% python3 -q
>>> import numpy as np
>>> import numpy.linalg as la
>>> np.set_printoptions(precision=4, suppress=True, linewidth=140)
>>> def rd(a):
...     return np.round(a, 4) + 0
... 
>>> F = np.load("x.npy")
>>> F
array([[-2,  0, -1,  0],
       [ 0,  2,  2, -1],
       [ 0,  0,  2, -2],
       [ 0,  0,  0,  1]])
>>> np.trace(F)
np.int64(3)
>>> rd(np.sort(np.abs(la.eigvals(F))))
array([1., 2., 2., 2.])
>>> F @ F
array([[ 4,  0,  0,  2],
       [ 0,  4,  8, -7],
       [ 0,  0,  4, -6],
       [ 0,  0,  0,  1]])
>>> F.inv()
Traceback (most recent call last):
  File "<python-input-9>", line 1, in <module>
    F.inv()
    ^^^^^
AttributeError: 'numpy.ndarray' object has no attribute 'inv'
>>> rng = np.random.default_rng(9457)
>>> lab = rng.permutation(4)
>>> B = F[:, lab] * rng.choice([-1, 1], 4)
>>> B
array([[-1,  0,  2,  0],
       [ 2, -2,  0, -1],
       [ 2,  0,  0, -2],
       [ 0,  0,  0,  1]])
>>> left, _, Vh = la.svd(F.T @ B)
>>> lab
array([2, 1, 0, 3])
>>> rd(left @ Vh)
array([[ 0.,  0., -1.,  0.],
       [ 0., -1.,  0.,  0.],
       [ 1.,  0.,  0.,  0.],
       [ 0.,  0.,  0.,  1.]])
>>> evals, vecs = la.eig(F)
>>> rd(np.sort(la.eigvals(F @ F)))
array([1., 4., 4., 4.])
>>> np.prod(evals)
np.float64(-8.0)
>>> F @ vecs[:, 0] - evals[0] * vecs[:, 0]
array([0., 0., 0., 0.])
>>> M = np.load("m.npy")
>>> M
array([[-1.2,  0.8, -0.3],
       [-1.1, -0.9, -0.1],
       [-0.6, -1. , -0.4],
       [-1.7,  0.9, -0.9]])
>>> B = np.c_[M[:, :2] @ np.array([[-5, -9], [9, -8]]), np.array([0, 6, 7, 7])]
>>> rd(B)
array([[13.2,  4.4,  0. ],
       [-2.6, 17.1,  6. ],
       [-6. , 13.4,  7. ],
       [16.6,  8.1,  7. ]])
>>> rd(la.lstsq(M, B[:, 0])[0])
array([-5.,  9.,  0.])
>>> theta = np.radians(60)
>>> r_ = np.eye(3)
>>> r_[1, 1] = r_[0, 0] = np.cos(theta)
>>> r_[1, 0], r_[0, 1] = -np.sin(theta), np.sin(theta)
>>> rd(r_)
array([[ 0.5  ,  0.866,  0.   ],
       [-0.866,  0.5  ,  0.   ],
       [ 0.   ,  0.   ,  1.   ]])
>>> B = M @ r_.T
>>> rd(la.svd(M, compute_uv=False)), rd(la.svd(B, compute_uv=False))
(array([2.658 , 1.7282, 0.4223]), array([2.658 , 1.7282, 0.4223]))
>>> rd(np.abs(B - M).max(axis=0))
array([1.6294, 1.4026, 0.    ])
>>> B = M + rng.integers(-2, 3, (4, 2)) @ rng.integers(-2, 3, (2, 3))
>>> B
array([[-2.2,  3.8, -0.3],
       [ 2.9, -0.9,  5.9],
       [-2.6,  1. , -2.4],
       [-2.7, -2.1, -3.9]])
>>> la.matrix_rank(B - M, tol=1e-8)
np.int64(2)
>>> Q, r_ = la.qr(M)
>>> rd(np.trace(Q @ Q.T))
np.float64(3.0)
>>> Q.shape, r_.shape
((4, 3), (3, 3))
>>> rd(abs(r_[0, 0])), rd(la.norm(M[:, 0]))
(np.float64(2.429), np.float64(2.429))
>>> rd(Q @ r_)
array([[-1.2,  0.8, -0.3],
       [-1.1, -0.9, -0.1],
       [-0.6, -1. , -0.4],
       [-1.7,  0.9, -0.9]])
>>> rd(la.norm(M[1] - M[3]))
np.float64(2.0591)
>>> rd(la.norm(M[1], 1)), rd(la.norm(M[1], np.inf))
(np.float64(2.1), np.float64(1.1))
>>> la.norm(M, axis=1).argmax()
np.int64(3)
>>> rd(la.norm(M, 1)), rd(la.norm(M, np.inf))
(np.float64(4.6), np.float64(3.5))
>>> rd(la.norm(M, 2))
np.float64(2.658)
>>> E = np.load("arr.npy")
>>> rd(E)
array([[-3.266 , -2.2952,  0.2556],
       [ 2.2862, -3.2759, -0.2044],
       [ 0.3266, -0.0209,  3.9866]])
>>> vec = np.array([2, 0, 2])
>>> np.sign((E @ vec).round(6))
array([-1.,  1.,  1.])
>>> rd(E @ np.eye(3)[1])
array([-2.2952, -3.2759, -0.0209])
>>> la.norm(E @ vec) <= la.norm(E, 2) * la.norm(vec) + 1e-9
np.True_
>>> B = la.inv(E)
>>> rd(la.det(E) * la.det(B))
np.float64(1.0)
>>> rd(la.det(E) * B)
array([[-13.0639,   9.1448,   1.3064],
       [ -9.1809, -13.1036,  -0.0835],
       [  1.0222,  -0.8178,  15.9464]])
>>> np.allclose(B, E.T)
False
>>> rd(la.inv(B))
array([[-3.266 , -2.2952,  0.2556],
       [ 2.2862, -3.2759, -0.2044],
       [ 0.3266, -0.0209,  3.9866]])
>>> rd(B)
array([[-0.2041,  0.1429,  0.0204],
       [-0.1435, -0.2047, -0.0013],
       [ 0.016 , -0.0128,  0.2492]])
>>> rd(la.cond(E))
np.float64(1.0)
>>> rd(la.slogdet(E)[0])
np.float64(1.0)
>>> B = E / la.norm(E, axis=1, keepdims=True)
>>> gram = B @ B.T
>>> (gram - 2 * np.eye(3)).round(6).argmax(axis=1)
array([1, 0, 0])
>>> rd(la.norm(B, axis=1))
array([1., 1., 1.])
>>> rd(np.degrees(np.arccos(np.clip(gram[0, 1], -1, 1))))
np.float64(90.0)
>>> rd(gram)
array([[1., 0., 0.],
       [0., 1., 0.],
       [0., 0., 1.]])
>>> (np.abs(gram) > 0.9).astype(int)
array([[1, 0, 0],
       [0, 1, 0],
       [0, 0, 1]])
>>> lab = rng.permutation(3)
>>> B = E[:, lab] * rng.choice([-1, 1], 3)
>>> rd(B)
array([[-3.266 ,  2.2952, -0.2556],
       [ 2.2862,  3.2759,  0.2044],
       [ 0.3266,  0.0209, -3.9866]])
>>> left, _, Vh = la.svd(E.T @ B)
>>> rd(la.lstsq(E, B)[0])
array([[ 1.,  0.,  0.],
       [ 0., -1.,  0.],
       [ 0.,  0., -1.]])
>>> W0 = np.load("layer10.npy")
>>> W0
array([[-3, -4,  0],
       [ 3,  4,  0],
       [-6, -8,  0],
       [ 9, 12,  0]])
>>> theta = np.radians(45)
>>> r_ = np.eye(4)
>>> r_[3, 3] = r_[1, 1] = np.cos(theta)
>>> r_[3, 1], r_[1, 3] = -np.sin(theta), np.sin(theta)
>>> rd(r_)
array([[ 1.    ,  0.    ,  0.    ,  0.    ],
       [ 0.    ,  0.7071,  0.    ,  0.7071],
       [ 0.    ,  0.    ,  1.    ,  0.    ],
       [ 0.    , -0.7071,  0.    ,  0.7071]])
>>> B = F @ r_.T
>>> np.allclose(la.norm(F, axis=1), la.norm(B, axis=1))
True
>>> np.allclose(F @ F.T, B @ B.T)
True
>>> rd(la.det(r_)), rd(np.trace(r_))
(np.float64(1.0), np.float64(3.4142))
>>> lab = rng.permutation(4)
>>> lab
array([2, 3, 1, 0])
>>> B = r_[lab][:, lab]
>>> rd(np.sort(np.abs(la.eigvals(B))))
array([1., 1., 1., 1.])
>>> rd(np.diag(B))
array([1.    , 0.7071, 0.7071, 1.    ])
>>> rd(B)
array([[ 1.    ,  0.    ,  0.    ,  0.    ],
       [ 0.    ,  0.7071, -0.7071,  0.    ],
       [ 0.    ,  0.7071,  0.7071,  0.    ],
       [ 0.    ,  0.    ,  0.    ,  1.    ]])
>>> rd(la.det(B)), rd(la.det(r_[lab]))
(np.float64(1.0), np.float64(-1.0))
>>> left, sv, Vh = la.svd(W0)
>>> np.argmax(sv[:-1] / (sv[1:] + 1e-6)) + 1
np.int64(1)
>>> rd(sv)
array([19.3649,  0.    ,  0.    ])
>>> B = left[:, :1] @ np.diag(sv[:1]) @ Vh[:1]
>>> rd(np.abs(W0 - B).max())
np.float64(0.0)
>>> la.matrix_rank(B)
np.int64(1)
>>> r = la.matrix_rank(W0)
>>> r
np.int64(1)
>>> N = la.svd(W0)[2][r:].T
>>> N.shape
(3, 2)
>>> la.matrix_rank(W0.T @ W0), la.matrix_rank(W0 @ W0.T)
(np.int64(1), np.int64(1))
>>> rd(W0 @ N)
array([[0., 0.],
       [0., 0.],
       [0., 0.],
       [0., 0.]])
>>> np.allclose(W0 @ N, 0)
True
>>> feats = np.array([[6, 2, 5], [2, 6, 4], [5, 4, 6]])
>>> # symmetric
>>> evals, vecs = la.eig(feats)
>>> rd(evals)
array([13.4644,  4.06  ,  0.4756])
>>> rd(feats @ vecs[:, 0] - evals[0] * vecs[:, 0])
array([0., 0., 0.])
>>> data = np.loadtxt("run2.csv", delimiter=",")
>>> data
array([[ 0.0002,  2.0172, -1.9791],
       [ 0.008 ,  2.0032, -2.0125],
       [-0.011 ,  2.012 , -2.0157],
       [-0.0122,  1.9904, -1.9883],
       [ 0.0154,  2.0115, -2.0184],
       [ 0.0163,  1.9929, -1.9956],
       [ 0.0128,  2.0016, -1.9918],
       [-0.0014,  2.0032, -1.9913],
       [-2.0128,  0.9903, -1.9906],
       [-1.9953,  0.9945, -2.025 ],
       [-1.9992,  0.9556, -2.044 ],
       [-1.9961,  0.9617, -2.0155],
       [-2.0282,  1.0245, -1.9855],
       [-1.9839,  0.9972, -1.9719],
       [-2.0119,  1.0295, -1.9718],
       [-2.0165,  0.9892, -2.0439]])
>>> B = feats ** -1
Traceback (most recent call last):
  File "<python-input-111>", line 1, in <module>
    B = feats ** -1
        ~~~~~~^^~~~
ValueError: Integers to negative integer powers are not allowed.
>>> B = la.inv(feats)
>>> (np.abs(B) > 1e-9).astype(int)
array([[1, 1, 1],
       [1, 1, 1],
       [1, 1, 1]])
>>> rd(la.cond(feats))
np.float64(28.3089)
>>> rd(la.inv(B))
array([[6., 2., 5.],
       [2., 6., 4.],
       [5., 4., 6.]])
>>> np.allclose(B, feats.T)
False
>>> rd(la.det(feats) * la.det(B))
np.float64(1.0)
